$ python -q
>>> import numpy as np
>>> from numpy import linalg as LA
>>> np.set_printoptions(precision=1, suppress=True, linewidth=200)
>>> m1 = np.load("arr.npy")
>>> m1
array([[ 0,  0,  3,  1],
       [ 0,  0,  0,  0],
       [ 0,  2, -1,  0]])
>>> # rank 2
>>> np.round(m1 @ LA.pinv(m1) @ m1, 1) + 0
array([[ 0.,  0.,  3.,  1.],
       [ 0.,  0.,  0.,  0.],
       [ 0.,  2., -1.,  0.]])
>>> np.abs(np.diag(LA.qr(m1)[1])) > 1e-9
array([False,  True, False])
>>> np.allclose(m1[:-1].T @ LA.lstsq(m1[:-1].T, m1[-1])[0], m1[-1])
False
>>> np.round(np.trace(LA.pinv(m1) @ m1), 1)
np.float64(2.0)
>>> left, sigma, vt = LA.svd(m1)
>>> np.argmax(sigma[:-1] / (sigma[1:] + 1e-6)) + 1
np.int64(2)
>>> sigma
array([3.4, 1.9, 0. ])
>>> out = left[:, :2] @ np.diag(sigma[:2]) @ vt[:2]
>>> round(np.abs(m1 - out).max(), 1)
np.float64(0.0)
>>> LA.matrix_rank(out)
np.int64(2)
>>> out.round(1) + 0
array([[ 0.,  0.,  3.,  1.],
       [ 0.,  0.,  0.,  0.],
       [ 0.,  2., -1.,  0.]])
>>> round(float(LA.norm(m1 - out) / LA.norm(m1)), 1)
0.0
>>> round(float(LA.norm(m1 - out, 2)), 1), sigma[2]
(0.0, np.float64(0.0))
>>> mat = np.load("test1.npy")
>>> mat
array([[ 3,  2, -2,  0,  3],
       [ 3,  2, -2,  0,  3]])
>>> out = mat / LA.norm(mat, axis=1, keepdims=True)
>>> C2 = out @ out.T
>>> C2
array([[1., 1.],
       [1., 1.]])
>>> (C2 - 2 * np.eye(2)).round(6).argmax(axis=1)
array([1, 0])
>>> left, sigma, vt = LA.svd(mat)
>>> sigma.round(1) + 0
array([7.2, 0. ])
>>> np.argmax(sigma[:-1] / (sigma[1:] + 1e-6)) + 1
np.int64(1)
>>> out = left[:, :1] @ np.diag(sigma[:1]) @ vt[:1]
>>> LA.matrix_rank(out)
np.int64(1)
>>> round(float(np.abs(mat - out).max()), 1)
0.0
>>> round(float(LA.norm(mat - out) / LA.norm(mat)), 1)
0.0
>>> W0 = np.load("block12.npy")
>>> W0
array([[ 2.2, -1. ,  2. ],
       [ 2.1, -1. ,  2. ],
       [ 2. , -0.9,  2.1],
       [ 2. , -1. ,  1.9],
       [ 2.1, -1. ,  2. ],
       [ 2.1, -1. ,  1.8],
       [ 2. , -1.1,  2. ],
       [-1.9, -1.1,  0. ],
       [-2.1, -1. , -0.1],
       [-2. , -1. ,  0.1],
       [-1.9, -1.1,  0.1],
       [-2. , -1.1,  0.1],
       [-1.9, -1. , -0.1],
       [-1.9, -1. ,  0. ],
       [-2. , -0.9, -1.9],
       [-2.1, -1.1, -2. ],
       [-2. , -1. , -2.1],
       [-1.9, -1.1, -1.9],
       [-2.1, -0.9, -2.1],
       [-2.1, -1.1, -2. ],
       [-1.9, -1. , -1.8]])
>>> x = np.array([1, 3, 2])
>>> y = W0 @ x
>>> np.round(LA.pinv(W0) @ W0, 1) + 0
array([[1., 0., 0.],
       [0., 1., 0.],
       [0., 0., 1.]])
>>> LA.lstsq(W0, y)[0]
array([1., 3., 2.])
>>> LA.solve(W0.T @ W0, W0.T @ y)
array([1., 3., 2.])
>>> rng = np.random.default_rng(781)
>>> y = y + 0.3 * rng.normal(size=21)
>>> y
array([ 3.6,  3.3,  3.3,  2.6,  2.8,  3.1,  3.2, -5. , -5.5, -4.7, -5.4, -4.9, -5.1, -4.9, -8.3, -9.4, -9.4, -9.3, -8.3, -9.6, -8.4])
>>> b, *_ = LA.lstsq(W0, y)
>>> [round(float(LA.norm(LA.solve(W0.T @ W0 + lam * np.eye(3), W0.T @ y))), 2) for lam in (0, 1, 10, 100)]
[3.68, 3.47, 2.67, 1.37]
>>> b
array([1.1, 2.9, 2. ])
>>> def softmax(z):
...     e = np.exp(z - z.max(axis=-1, keepdims=True))
...     return e / e.sum(axis=-1, keepdims=True)
... 
>>> np.round(softmax(10 * W0[1]), 1) + 0
array([0.7, 0. , 0.3])
>>> np.round(softmax(W0[1] + 4), 1) + 0
array([0.5, 0. , 0.5])
>>> att = W0 @ W0.T / np.sqrt(3)
>>> softmax(att)[1] @ W0
array([ 2.1, -1. ,  2. ])
>>> X = np.load("m.npy")
>>> X
array([[ 0,  4, -2, -1],
       [-5,  4,  1, -5],
       [ 4, -5,  2,  1],
       [ 5, -1,  1, -4]])
>>> out = LA.inv(X)
>>> LA.det(X) * out
array([[ -42.,   -9.,  -43.,   11.],
       [ -96.,  -36., -100.,   44.],
       [-126.,  -63., -165.,   69.],
       [ -60.,  -18.,  -70.,   38.]])
>>> out
array([[ 0.6,  0.1,  0.6, -0.2],
       [ 1.3,  0.5,  1.4, -0.6],
       [ 1.8,  0.9,  2.3, -1. ],
       [ 0.8,  0.3,  1. , -0.5]])
>>> round(float(LA.det(X) * LA.det(out)), 1)
1.0
>>> np.round(LA.cond(X), 1)
np.float64(44.5)
>>> np.round(LA.inv(out), 1) + 0
array([[ 0.,  4., -2., -1.],
       [-5.,  4.,  1., -5.],
       [ 4., -5.,  2.,  1.],
       [ 5., -1.,  1., -4.]])
>>> round(LA.slogdet(X)[0], 1)
np.float64(-1.0)
>>> C2 = X.T @ X
>>> LA.matrix_rank(C2)
np.int64(4)
>>> np.allclose(C2, C2.T)
True
>>> LA.eigvalsh(C2)[::-1]
array([116.8,  42.3,  17.8,   0.1])
>>> np.trace(C2), (X ** 2).sum()
(np.int64(177), np.int64(177))
>>> np.diag(C2)
array([66, 58, 10, 43])
>>> idx = rng.permutation(4)
>>> idx
array([3, 1, 2, 0])
>>> out = X[idx][:, idx]
>>> np.diag(out)
array([-4,  4,  2,  0])
>>> np.allclose(out, X)
False
>>> np.trace(out)
np.int64(2)
>>> left, sigma, vt = LA.svd(m1)
>>> vecs = vt[:(sigma > 1e-8).sum()]
>>> x = m1[0] + -2 * m1[2] + rng.integers(2) * np.eye(4)[0]
>>> x
array([ 0., -4.,  5.,  1.])
>>> np.round(vecs.T @ vecs, 1) + 0
array([[0. , 0. , 0. , 0. ],
       [0. , 1. , 0. , 0.1],
       [0. , 0. , 0.9, 0.3],
       [0. , 0.1, 0.3, 0.1]])
>>> np.diag(vecs.T @ vecs)
array([0. , 1. , 0.9, 0.1])
>>> round(float(LA.norm(x - vecs.T @ vecs @ x)), 1)
0.0
>>> LA.matrix_rank(np.vstack([m1, x]))
np.int64(2)
>>> np.allclose(vecs.T @ vecs @ x, x)
True
>>> x = np.array([-3, -9, 3, -6])
>>> X @ np.eye(4)[2]
array([-2.,  1.,  2.,  1.])
>>> (X * x).sum(axis=1)
array([-36,  12,  33,  21])
>>> X @ (2 * x)
array([-72,  24,  66,  42])
>>> X * x
array([[  0, -36,  -6,   6],
       [ 15, -36,   3,  30],
       [-12,  45,   6,  -6],
       [-15,   9,   3,  24]])
>>> np.einsum("ij,j->i", X, x)
array([-36,  12,  33,  21])
>>> X @ np.ones(4)
array([ 1., -5.,  2.,  1.])
>>> data = np.array([[5, 2, 0, 0, 6],
...     [0, 1, 0, 6, 5],
...     [0, 0, 7, 0, 0],
...     [1, 0, 0, 6, 7],
...     [0, 1, 0, 6, 4]])
>>> # splits into 2 blocks
>>> np.round(np.abs(LA.eigvals(data)).max(), 1)
np.float64(12.5)
>>> data @ data
array([[25, 18,  0, 48, 64],
       [ 6,  6,  0, 72, 67],
       [ 0,  0, 49,  0,  0],
       [11,  9,  0, 78, 76],
       [ 6,  5,  0, 66, 63]])
>>> np.allclose(data @ data.T, data.T @ data)
False
>>> np.allclose(data, data.T)
False
>>> LA.matrix_power(data, 3)
array([[173, 132,   0, 780, 832],
       [102,  85,   0, 870, 838],
       [  0,   0, 343,   0,   0],
       [133, 107,   0, 978, 961],
       [ 96,  80,   0, 804, 775]])
>>> np.trace(data)
np.int64(23)
>>> hat = np.triu(np.array([[1, 1, 2, 0, 3],
...     [0, 3, 1, 1, 0],
...     [1, 2, 2, 2, 0],
...     [2, 3, 3, 1, 0],
...     [3, 0, 3, 3, 2]]), 1) + np.eye(5)
>>> out = hat @ data @ LA.inv(hat)
>>> np.round(LA.det(out), 1)
np.float64(-294.0)
>>> hat @ data - data @ hat
array([[ 0., -1.,  2., 22.,  2.],
       [ 1.,  0.,  6.,  5.,  7.],
       [ 2.,  0.,  0., -2., 14.],
       [ 0., -1., -2.,  0., -3.],
       [ 0.,  0., -1., -1.,  0.]])
>>> LA.matrix_rank(out)
np.int64(5)
>>> np.poly(out)
array([   1.,  -23.,  154., -271., -203.,  294.])
>>> out
array([[ 5.,  1.,  3., 17.,  8.],
       [ 1.,  0.,  5.,  2.,  9.],
       [ 2., -2.,  5.,  4.,  8.],
       [ 1., -1., -1.,  9.,  4.],
       [ 0.,  1., -1.,  7.,  4.]])
>>> evals, vecs = LA.eig(data)
>>> np.sort(LA.eigvals(LA.inv(data)))
array([-1. ,  0.1,  0.1,  0.3,  1.1])
>>> np.sort(LA.eigvals(data.T))
array([-1.1,  0.9,  3.7,  7. , 12.5])
>>> np.round(data @ vecs[:, 0] - evals[0] * vecs[:, 0], 1) + 0
array([0., 0., 0., 0., 0.])
>>> evals
array([12.5,  3.7,  0.9, -1.1,  7. ])
